$ python3 -q
>>> import numpy as np
>>> np.set_printoptions(suppress=True, linewidth=160)
>>> J = np.load("m.npy")
>>> J
array([[ 0.,  0.,  0.,  0.,  0., -4.],
       [ 0.,  0.,  0.,  0.,  0.,  4.],
       [ 0.,  0.,  0.,  0.,  0., -4.],
       [ 0.,  0.,  0.,  0.,  0., -5.],
       [ 0.,  0.,  0.,  0.,  0.,  4.],
       [-4.,  4., -4., -5.,  4.,  0.]])
>>> ang = np.radians(60)
>>> Rm = np.eye(6)
>>> Rm[5, 5] = Rm[0, 0] = np.cos(ang)
>>> Rm[5, 0], Rm[0, 5] = -np.sin(ang), np.sin(ang)
>>> print(Rm.round(4))
[[ 0.5    0.     0.     0.     0.     0.866]
 [ 0.     1.     0.     0.     0.     0.   ]
 [ 0.     0.     1.     0.     0.     0.   ]
 [ 0.     0.     0.     1.     0.     0.   ]
 [ 0.     0.     0.     0.     1.     0.   ]
 [-0.866  0.     0.     0.     0.     0.5  ]]
>>> A2 = J @ Rm.T
>>> A2.round(4)
array([[-3.4641,  0.    ,  0.    ,  0.    ,  0.    , -2.    ],
       [ 3.4641,  0.    ,  0.    ,  0.    ,  0.    ,  2.    ],
       [-3.4641,  0.    ,  0.    ,  0.    ,  0.    , -2.    ],
       [-4.3301,  0.    ,  0.    ,  0.    ,  0.    , -2.5   ],
       [ 3.4641,  0.    ,  0.    ,  0.    ,  0.    ,  2.    ],
       [-2.    ,  4.    , -4.    , -5.    ,  4.    ,  3.4641]])
>>> np.round(np.abs(A2 - J).max(axis=0), 4)
array([4.3301, 0.    , 0.    , 0.    , 0.    , 3.4641])
>>> np.round(np.linalg.det(Rm), 4), np.trace(Rm)
(np.float64(1.0), np.float64(5.0))
>>> U, sig, vt = np.linalg.svd(A2)
>>> evecs = vt[:(sig > 1e-8).sum()]
>>> rng = np.random.default_rng(72520)
>>> vec = A2[4] + 4 * A2[0] + rng.integers(2) * np.eye(6)[5]
>>> vec.round(4)
array([-10.3923,   0.    ,   0.    ,   0.    ,   0.    ,  -5.    ])
>>> round(np.linalg.norm(vec - evecs.T @ evecs @ vec), 4)
np.float64(0.7843)
>>> np.linalg.matrix_rank(np.vstack([A2, vec]))
np.int64(3)
>>> F = np.loadtxt("w.csv", delimiter=",")
>>> F
array([[ 8., -6.,  0.,  8.,  8.,  8., -4., -4.],
       [-6.,  9.,  1., -2., -6., -8.,  4.,  1.],
       [ 0.,  1.,  2.,  0.,  0.,  0.,  2.,  0.],
       [ 8., -2.,  0., 12.,  8.,  6., -4., -6.],
       [ 8., -6.,  0.,  8.,  8.,  8., -4., -4.],
       [ 8., -8.,  0.,  6.,  8.,  9., -4., -3.],
       [-4.,  4.,  2., -4., -4., -4.,  4.,  2.],
       [-4.,  1.,  0., -6., -4., -3.,  2.,  3.]])
>>> # columns 0 and 4 are equal
>>> rank = np.linalg.matrix_rank(F)
>>> rank
np.int64(3)
>>> ns = np.linalg.svd(F)[2][rank:].T
>>> [int(np.linalg.matrix_rank(F[:i])) for i in range(1, len(F) + 1)]
[1, 2, 3, 3, 3, 3, 3, 3]
>>> np.allclose(F @ ns, 0)
True
>>> w, evecs = np.linalg.eigh(F)
>>> np.round(np.linalg.eigvalsh(F + -3 * np.eye(8)), 4)
array([-3.    , -3.    , -3.    , -3.    , -3.    ,  0.8411,  7.3212, 37.8377])
>>> np.abs(evecs[:, -1]).round(6).argmax()
np.int64(5)
>>> np.abs(np.diag(np.linalg.qr(F)[1])) > 1e-9
array([ True,  True,  True, False, False, False, False, False])
>>> try:
...     np.linalg.inv(F)
... except np.linalg.LinAlgError as e:
...     print(e)
... 
Singular matrix
>>> print(np.unique(F.round(6), axis=0).shape)
(7, 8)
>>> A2 = F + rng.integers(-2, 3, (8, 3)) @ rng.integers(-2, 3, (3, 8))
>>> print(A2)
[[  8. -12.   2.  10.  12.  10.  -6.  -2.]
 [ -6.   3.   3.   0.  -2.  -6.   2.   3.]
 [ -6.   1.   4.   6.   0.  -2.   5.  -4.]
 [ 12.  -3.  -1.   6.  11.   3.  -4.  -3.]
 [  6.  -4.   0.   9.   7.   6.  -2.  -6.]
 [  8.  -2.  -2.   4.   4.   7.  -2.  -5.]
 [ -4.  -2.   4.  -4.   2.  -6.   4.   4.]
 [ -4.   7.  -2.  -5. -11.   1.   1.   1.]]
>>> np.abs(A2 - F).sum(axis=1)
array([20., 20., 23., 21., 12., 20., 18., 23.])
>>> rank = np.linalg.matrix_rank(A2)
>>> rank
np.int64(6)
>>> ns = np.linalg.svd(A2)[2][rank:].T
>>> np.round(A2 @ ns, 4) + 0
array([[0., 0.],
       [0., 0.],
       [0., 0.],
       [0., 0.],
       [0., 0.],
       [0., 0.],
       [0., 0.],
       [0., 0.]])
>>> print(np.allclose(A2 @ ns, 0))
True
>>> print([int(np.linalg.matrix_rank(A2[:, :j + 1])) for j in range(8)])
[1, 2, 3, 4, 5, 6, 6, 6]
>>> [int(np.linalg.matrix_rank(np.delete(A2, i, axis=0))) for i in range(8)]
[6, 6, 6, 6, 6, 6, 6, 6]
>>> np.linalg.matrix_rank(A2.T @ A2), np.linalg.matrix_rank(A2 @ A2.T)
(np.int64(6), np.int64(6))
>>> f = np.array([1, -1, 1])
>>> r1 = np.array([0, 3, 2, 3, -1])
>>> M = f[:, None] + r1[None, :]
>>> print(M)
[[ 1  4  3  4  0]
 [-1  2  1  2 -2]
 [ 1  4  3  4  0]]
>>> print([round(float(x), 4) for x in np.linalg.svd(M, compute_uv=False)[:3]])
[9.6062, 2.392, 0.0]
>>> round(np.linalg.norm(M, 2) / np.linalg.norm(M), 4)
np.float64(0.9704)
>>> np.linalg.matrix_rank(M, rtol=0.1)
np.int64(2)
>>> np.linalg.cond(M) > 100
np.True_
>>> rank = np.linalg.matrix_rank(M)
>>> rank
np.int64(2)
>>> ns = np.linalg.svd(M)[2][rank:].T
>>> print(np.allclose(M @ ns, 0))
True
>>> [int(np.linalg.matrix_rank(M[:, :j + 1])) for j in range(5)]
[1, 2, 2, 2, 2]
>>> np.linalg.matrix_rank(M.T @ M), np.linalg.matrix_rank(M @ M.T)
(np.int64(2), np.int64(2))
>>> np.round(ns @ ns.T, 4)
array([[ 0.6515, -0.0303, -0.1364, -0.0303, -0.4545],
       [-0.0303,  0.6061, -0.2727, -0.3939,  0.0909],
       [-0.1364, -0.2727,  0.7727, -0.2727, -0.0909],
       [-0.0303, -0.3939, -0.2727,  0.6061,  0.0909],
       [-0.4545,  0.0909, -0.0909,  0.0909,  0.3636]])
>>> [int(np.linalg.matrix_rank(np.delete(M, i, axis=0))) for i in range(3)]
[2, 1, 2]
>>> print(np.round(M @ ns, 4) + 0)
[[0. 0. 0.]
 [0. 0. 0.]
 [0. 0. 0.]]
>>> U, sig, vt = np.linalg.svd(M)
>>> evecs = vt[:(sig > 1e-8).sum()]
>>> vec = M[0] + 5 * M[1] + rng.integers(2) * np.eye(5)[2]
>>> vec
array([ -4.,  14.,   9.,  14., -10.])
>>> np.linalg.matrix_rank(np.vstack([M, vec]))
np.int64(3)
>>> np.round(evecs.T @ evecs, 4)
array([[ 0.3485,  0.0303,  0.1364,  0.0303,  0.4545],
       [ 0.0303,  0.3939,  0.2727,  0.3939, -0.0909],
       [ 0.1364,  0.2727,  0.2273,  0.2727,  0.0909],
       [ 0.0303,  0.3939,  0.2727,  0.3939, -0.0909],
       [ 0.4545, -0.0909,  0.0909, -0.0909,  0.6364]])
>>> round(float(np.linalg.norm(vec - evecs.T @ evecs @ vec)), 4)
0.879
>>> np.round(np.diag(evecs.T @ evecs), 4)
array([0.3485, 0.3939, 0.2273, 0.3939, 0.6364])
>>> A = np.load("x.npy")
>>> A
array([[1.    , 0.2   , 0.04  , 0.008 , 0.0016, 0.0003, 0.0001, 0.    ],
       [0.2   , 1.    , 0.2   , 0.04  , 0.008 , 0.0016, 0.0003, 0.0001],
       [0.04  , 0.2   , 1.    , 0.2   , 0.04  , 0.008 , 0.0016, 0.0003],
       [0.008 , 0.04  , 0.2   , 1.    , 0.2   , 0.04  , 0.008 , 0.0016],
       [0.0016, 0.008 , 0.04  , 0.2   , 1.    , 0.2   , 0.04  , 0.008 ],
       [0.0003, 0.0016, 0.008 , 0.04  , 0.2   , 1.    , 0.2   , 0.04  ],
       [0.0001, 0.0003, 0.0016, 0.008 , 0.04  , 0.2   , 1.    , 0.2   ],
       [0.    , 0.0001, 0.0003, 0.0016, 0.008 , 0.04  , 0.2   , 1.    ]])
>>> w, evecs = np.linalg.eigh(A)
>>> w.round(4)
array([0.6789, 0.7165, 0.7821, 0.8786, 1.0073, 1.1625, 1.3234, 1.4507])
>>> w.sum(), np.trace(A)
(np.float64(8.0), np.float64(8.0))
>>> print((w > 1e-8).sum(), (w < -1e-8).sum())
8 0
>>> f = np.array([2, 3])
>>> np.round(np.convolve(A[1], f), 4)
array([0.4   , 2.6   , 3.4   , 0.68  , 0.136 , 0.0272, 0.0054, 0.0011, 0.0003])
>>> np.polyval(f, A[1])
array([3.4   , 5.    , 3.4   , 3.08  , 3.016 , 3.0032, 3.0006, 3.0002])
>>> np.round(np.correlate(A[1], A[5], "full"), 4) + 0
array([0.008 , 0.08  , 0.408 , 1.0816, 0.4163, 0.1233, 0.0327, 0.0081, 0.0019, 0.0004, 0.0001, 0.    , 0.    , 0.    , 0.    ])
>>> np.round(np.array([np.convolve(row, f, "same") for row in A]), 4)
array([[2.    , 3.4   , 0.68  , 0.136 , 0.0272, 0.0054, 0.0011, 0.0003],
       [0.4   , 2.6   , 3.4   , 0.68  , 0.136 , 0.0272, 0.0054, 0.0011],
       [0.08  , 0.52  , 2.6   , 3.4   , 0.68  , 0.136 , 0.0272, 0.0054],
       [0.016 , 0.104 , 0.52  , 2.6   , 3.4   , 0.68  , 0.136 , 0.0272],
       [0.0032, 0.0208, 0.104 , 0.52  , 2.6   , 3.4   , 0.68  , 0.136 ],
       [0.0006, 0.0041, 0.0208, 0.104 , 0.52  , 2.6   , 3.4   , 0.68  ],
       [0.0002, 0.0009, 0.0041, 0.0208, 0.104 , 0.52  , 2.6   , 3.4   ],
       [0.    , 0.0002, 0.0009, 0.0041, 0.0208, 0.104 , 0.52  , 2.6   ]])
>>> q, Rm = np.linalg.qr(A)
>>> q.shape, Rm.shape
((8, 8), (8, 8))
>>> np.round(q @ Rm, 4) + 0
array([[1.    , 0.2   , 0.04  , 0.008 , 0.0016, 0.0003, 0.0001, 0.    ],
       [0.2   , 1.    , 0.2   , 0.04  , 0.008 , 0.0016, 0.0003, 0.0001],
       [0.04  , 0.2   , 1.    , 0.2   , 0.04  , 0.008 , 0.0016, 0.0003],
       [0.008 , 0.04  , 0.2   , 1.    , 0.2   , 0.04  , 0.008 , 0.0016],
       [0.0016, 0.008 , 0.04  , 0.2   , 1.    , 0.2   , 0.04  , 0.008 ],
       [0.0003, 0.0016, 0.008 , 0.04  , 0.2   , 1.    , 0.2   , 0.04  ],
       [0.0001, 0.0003, 0.0016, 0.008 , 0.04  , 0.2   , 1.    , 0.2   ],
       [0.    , 0.0001, 0.0003, 0.0016, 0.008 , 0.04  , 0.2   , 1.    ]])
>>> np.round(np.abs(np.diag(Rm)), 4)
array([1.0206, 0.96  , 0.96  , 0.96  , 0.96  , 0.96  , 0.9593, 0.9414])
>>> round(abs(Rm[0, 0]), 4), round(np.linalg.norm(A[:, 0]), 4)
(np.float64(1.0206), np.float64(1.0206))
>>> print(np.trace(q @ q.T))
8.0
>>> w, evecs = np.linalg.eigh(A)
>>> vec = np.array([0, -1, -1, -2, 2, -2, -1, 1])
>>> round(float(vec @ A @ vec / (vec @ vec)), 4), np.round(w[0], 4), round(w[-1], 4)
(0.9042, np.float64(0.6789), np.float64(1.4507))
>>> print(vec @ A @ vec)
14.467
>>> np.round(evecs * np.abs(w) @ evecs.T, 4) + 0
array([[1.    , 0.2   , 0.04  , 0.008 , 0.0016, 0.0003, 0.0001, 0.    ],
       [0.2   , 1.    , 0.2   , 0.04  , 0.008 , 0.0016, 0.0003, 0.0001],
       [0.04  , 0.2   , 1.    , 0.2   , 0.04  , 0.008 , 0.0016, 0.0003],
       [0.008 , 0.04  , 0.2   , 1.    , 0.2   , 0.04  , 0.008 , 0.0016],
       [0.0016, 0.008 , 0.04  , 0.2   , 1.    , 0.2   , 0.04  , 0.008 ],
       [0.0003, 0.0016, 0.008 , 0.04  , 0.2   , 1.    , 0.2   , 0.04  ],
       [0.0001, 0.0003, 0.0016, 0.008 , 0.04  , 0.2   , 1.    , 0.2   ],
       [0.    , 0.0001, 0.0003, 0.0016, 0.008 , 0.04  , 0.2   , 1.    ]])
